$ ipython --no-banner

In [1]: import numpy as np

In [2]: import numpy.linalg as la

In [3]: np.set_printoptions(suppress=True, linewidth=200)

In [4]: F = np.loadtxt("w.csv", delimiter=",")

In [5]: F
Out[5]: 
array([[ 5.,  1.,  4.,  3.,  2.,  5.,  1.,  1.,  4.,  0.,  4.,  4.],
       [ 2.,  1.,  2.,  0.,  5.,  2.,  5.,  0.,  2.,  4.,  3.,  5.],
       [ 0.,  5.,  2.,  2.,  1.,  3.,  3.,  0.,  2.,  5.,  3.,  2.],
       [ 1.,  0.,  4.,  0.,  4.,  2.,  5.,  5.,  2.,  4.,  0.,  1.],
       [ 5.,  3.,  3.,  3.,  3.,  1.,  1.,  5.,  5.,  0.,  2.,  4.],
       [ 1., -1.,  0.,  3., -8.,  1., -9.,  1.,  0., -8., -2., -6.]])

In [6]: round(la.norm(F) ** 2 / la.norm(F, 2) ** 2, 1)
Out[6]: np.float64(1.5)

In [7]: la.norm(F, axis=1).argmax()
Out[7]: np.int64(5)

In [8]: np.round(la.norm(F, axis=1), 1)
Out[8]: array([11.4, 10.8,  9.7, 10.4, 11.5, 16.2])

In [9]: round(float(la.norm(F, "nuc")), 1)
Out[9]: 54.2

In [10]: np.round(la.norm(F, axis=0), 1)
Out[10]: array([ 7.5,  6.1,  7. ,  5.6, 10.9,  6.6, 11.9,  7.2,  7.3, 11. ,  6.5,  9.9])

In [11]: round(la.norm(F, 2), 1)
Out[11]: np.float64(23.5)

In [12]: left, sv, Vh = la.svd(F)

In [13]: np.argmax(sv[:-1] / (sv[1:] + 1e-6)) + 1
Out[13]: np.int64(5)

In [14]: sv.round(1) + 0
Out[14]: array([23.5, 13.9,  6.8,  5.7,  4.2,  0. ])

In [15]: other = left[:, :5] @ np.diag(sv[:5]) @ Vh[:5]

In [16]: la.matrix_rank(other)
Out[16]: np.int64(5)

In [17]: round(float(la.norm(F - other, 2)), 1), round(sv[5], 1)
Out[17]: (0.0, np.float64(0.0))

In [18]: round(float(np.abs(F - other).max()), 1)
Out[18]: 0.0

In [19]: la.matrix_rank(F, rtol=0.05)
Out[19]: np.int64(5)

In [20]: left, sv, Vh = la.svd(F)

In [21]: V = Vh[:(sv > 1e-8).sum()]

In [22]: rng = np.random.default_rng(366)

In [23]: x = F[3] + -1 * F[4] + rng.integers(2) * np.eye(12)[6]

In [24]: x
Out[24]: array([-4., -3.,  1., -3.,  1.,  1.,  4.,  0., -3.,  4., -2., -3.])

In [25]: np.allclose(V.T @ V @ x, x)
Out[25]: True

In [26]: la.cond(F) > 100
Out[26]: np.True_

In [27]: np.argsort(-la.norm(F, axis=0).round(6), kind="stable")[:3]
Out[27]: array([6, 9, 4])

In [28]: E = np.loadtxt("out8.csv", delimiter=",")

In [29]: E.round(1) + 0
Out[29]: 
array([[-0.4, -0.1, -0.4, -0.5,  0.1,  0.3,  0.1,  0.3,  0. ,  0.5,  0.2],
       [ 0.6, -0.3, -0.3, -0.2, -0.1, -0.4,  0. ,  0.5,  0.1,  0. , -0.2],
       [ 0.2, -0.1,  0. ,  0.4,  0.6,  0.3,  0.1,  0.1, -0.1,  0.3, -0.5],
       [ 0.3,  0.1, -0.4, -0.4,  0.4,  0.3, -0.3, -0.4,  0.3, -0.2, -0.1],
       [ 0.3,  0.6,  0.2, -0.4,  0. ,  0.1, -0.1,  0.2, -0.6,  0. ,  0. ],
       [ 0. ,  0.6,  0. ,  0. ,  0.3, -0.5,  0.2,  0. ,  0.5,  0.3,  0. ],
       [-0.1, -0.3,  0.1, -0.2,  0.3, -0.5, -0.4, -0.3, -0.3,  0.3, -0.1],
       [ 0.3, -0.1,  0.4, -0.1, -0.4,  0.3,  0. , -0.2,  0.3,  0.5, -0.1],
       [-0.1,  0.1, -0.4, -0.1, -0.4, -0.1,  0.3, -0.4, -0.1,  0.1, -0.6],
       [-0.3,  0.2,  0.1,  0. , -0.2,  0.1, -0.7,  0.4,  0.2,  0. , -0.5],
       [ 0.2,  0.2, -0.5,  0.5, -0.3,  0. , -0.4, -0.1, -0.1,  0.3,  0.4]])

In [30]: np.round((E + E.T) / 2, 1) + 0
Out[30]: 
array([[-0.4,  0.2, -0.1, -0.1,  0.2,  0.1,  0. ,  0.3,  0. ,  0.1,  0.2],
       [ 0.2, -0.3, -0.2, -0.1,  0.2,  0.1, -0.1,  0.2,  0.1,  0.1,  0. ],
       [-0.1, -0.2,  0. ,  0. ,  0.4,  0.2,  0.1,  0.3, -0.3,  0.2, -0.5],
       [-0.1, -0.1,  0. , -0.4,  0. ,  0.1, -0.2, -0.3,  0.1, -0.1,  0.2],
       [ 0.2,  0.2,  0.4,  0. ,  0. ,  0.2,  0.1, -0.1, -0.5, -0.1, -0.1],
       [ 0.1,  0.1,  0.2,  0.1,  0.2, -0.5, -0.2,  0.1,  0.2,  0.2,  0. ],
       [ 0. , -0.1,  0.1, -0.2,  0.1, -0.2, -0.4, -0.2,  0. , -0.2, -0.2],
       [ 0.3,  0.2,  0.3, -0.3, -0.1,  0.1, -0.2, -0.2,  0. ,  0.4, -0.1],
       [ 0. ,  0.1, -0.3,  0.1, -0.5,  0.2,  0. ,  0. , -0.1,  0.1, -0.4],
       [ 0.1,  0.1,  0.2, -0.1, -0.1,  0.2, -0.2,  0.4,  0.1,  0. , -0.1],
       [ 0.2,  0. , -0.5,  0.2, -0.1,  0. , -0.2, -0.1, -0.4, -0.1,  0.4]])

In [31]: round(float(E[:, 4] @ E[:, 6]), 1)
Out[31]: -0.0

In [32]: np.round(la.norm(E, axis=0), 1)
Out[32]: array([1., 1., 1., 1., 1., 1., 1., 1., 1., 1., 1.])

In [33]: np.round(la.svd(E, compute_uv=False), 1)
Out[33]: array([1., 1., 1., 1., 1., 1., 1., 1., 1., 1., 1.])

In [34]: feats = np.loadtxt("m.csv", delimiter=",")

In [35]: feats
Out[35]: 
array([[ 2., -2., -9.,  0., -4.,  9.,  0.,  1.,  0.,  0.,  6.,  6.,  0., -4.,  8.,  0.],
       [-2.,  8., -1.,  0., -5., -1.,  0., -2.,  0.,  0.,  6.,  5.,  0., -2.,  6.,  0.],
       [-3.,  3., -2.,  0., -6.,  9.,  0.,  2.,  0.,  0., -4.,  0.,  0.,  4.,  3.,  0.],
       [ 0.,  0.,  0., -6.,  0.,  0.,  8.,  0.,  1., -5.,  0.,  0., -7.,  0.,  0.,  4.],
       [-4.,  2., -6.,  0.,  3.,  2.,  0.,  0.,  0.,  0.,  2.,  4.,  0., -5.,  0.,  0.],
       [ 0., -4.,  9.,  0.,  2., -8.,  0.,  9.,  0.,  0., -1., -1.,  0., -5., -6.,  0.],
       [ 0.,  0.,  0., -7.,  0.,  0., -4.,  0.,  4.,  7.,  0.,  0., -8.,  0.,  0., -6.],
       [-7.,  6., -4.,  0.,  8.,  6.,  0., -3.,  0.,  0.,  8.,  0.,  0.,  3.,  1.,  0.],
       [ 0.,  0.,  0.,  0.,  0.,  0.,  5.,  0.,  0.,  3.,  0.,  0.,  5.,  0.,  0.,  2.],
       [ 0.,  0.,  0.,  3.,  0.,  0.,  9.,  0., -1.,  9.,  0.,  0.,  2.,  0.,  0., -4.],
       [-6., -8.,  2.,  0., -3.,  1.,  0.,  0.,  0.,  0.,  5.,  7.,  0., -7.,  6.,  0.],
       [-2., -6., -2.,  0.,  5.,  4.,  0., -2.,  0.,  0.,  9.,  6.,  0.,  3.,  0.,  0.],
       [ 0.,  0.,  0.,  1.,  0.,  0.,  1.,  0., -9., -3.,  0.,  0.,  8.,  0.,  0.,  9.],
       [-8.,  9.,  6.,  0., -5., -3.,  0., -9.,  0.,  0., -3.,  9.,  0.,  0.,  5.,  0.],
       [ 8.,  8.,  9.,  0.,  5., -7.,  0., -2.,  0.,  0., -6.,  5.,  0., -2., -9.,  0.],
       [ 0.,  0.,  0.,  0.,  0.,  0.,  2.,  0.,  1.,  2.,  0.,  0.,  0.,  0.,  0.,  8.]])

In [36]: x = np.array([-1, -1, -1, 1, 2, 1, 2, -2, 2, 1, 3, -2, 3, 1, -1, 1])

In [37]: rhs = feats @ x

In [38]: b, lr = np.zeros(16), 1 / la.norm(feats, 2) ** 2

In [39]: for i in range(150):
    ...:     b -= lr * feats.T @ (feats @ b - rhs)
    ...:     if i % 50 == 0: print(i, round(la.norm(feats @ b - rhs), 1))
    ...: 
0 66.8
50 5.2
100 3.0

In [40]: np.round(la.cond(feats), 1)
Out[40]: np.float64(39.9)

In [41]: b.round(1)
Out[41]: array([-0.9, -1. , -1.2,  1.3,  2.7,  0.6,  2. , -1.5,  1.7,  1.1,  2.6, -1.6,  2.7,  1.5, -0.1,  1.1])
